$ ipython --no-banner

In [1]: import numpy as np

In [2]: from numpy import linalg as LA

In [3]: np.set_printoptions(suppress=True, linewidth=200)

In [4]: def rd(a):
   ...:     return np.round(a, 1) + 0
   ...: 

In [5]: data = np.load("m.npy")

In [6]: data
Out[6]: 
array([[-2.,  3.,  0.,  0.,  0.],
       [ 3., -3.,  3.,  0.,  0.],
       [ 0.,  3.,  4.,  3.,  0.],
       [ 0.,  0.,  3., -4.,  3.],
       [ 0.,  0.,  0.,  3., -4.]])

In [7]: # equal to its transpose

In [8]: evals, vecs = LA.eig(data)

In [9]: rd(data @ vecs[:, 0] - evals[0] * vecs[:, 0])
Out[9]: array([0., 0., 0., 0., 0.])

In [10]: evals, vecs = LA.eigh(data)

In [11]: x = np.array([1, 2, 2, 1, -1])

In [12]: rd(vecs * np.maximum(evals, 0) @ vecs.T)
Out[12]: 
array([[0.2, 0.3, 0.6, 0.2, 0. ],
       [0.3, 0.7, 1.8, 0.6, 0.2],
       [0.6, 1.8, 4.8, 1.6, 0.5],
       [0.2, 0.6, 1.6, 0.5, 0.2],
       [0. , 0.2, 0.5, 0.2, 0.1]])

In [13]: print(rd(x @ data @ x / (x @ x)), rd(evals[0]), rd(evals[-1]))
3.3 -7.6 6.1

In [14]: rd(LA.eigvalsh(data[1:, 1:]))
Out[14]: array([-7.5, -4.1, -1.4,  6. ])

In [15]: rd(vecs * np.abs(evals) @ vecs.T)
Out[15]: 
array([[ 2.3, -2.4,  1.3,  0.4,  0.1],
       [-2.4,  4.4,  0.6,  1.1,  0.3],
       [ 1.3,  0.6,  5.6,  0.1,  0.9],
       [ 0.4,  1.1,  0.1,  5. , -2.7],
       [ 0.1,  0.3,  0.9, -2.7,  4.1]])

In [16]: print(np.abs(data).sum(axis=1).max(), rd(np.abs(evals).max()))
10.0 7.6
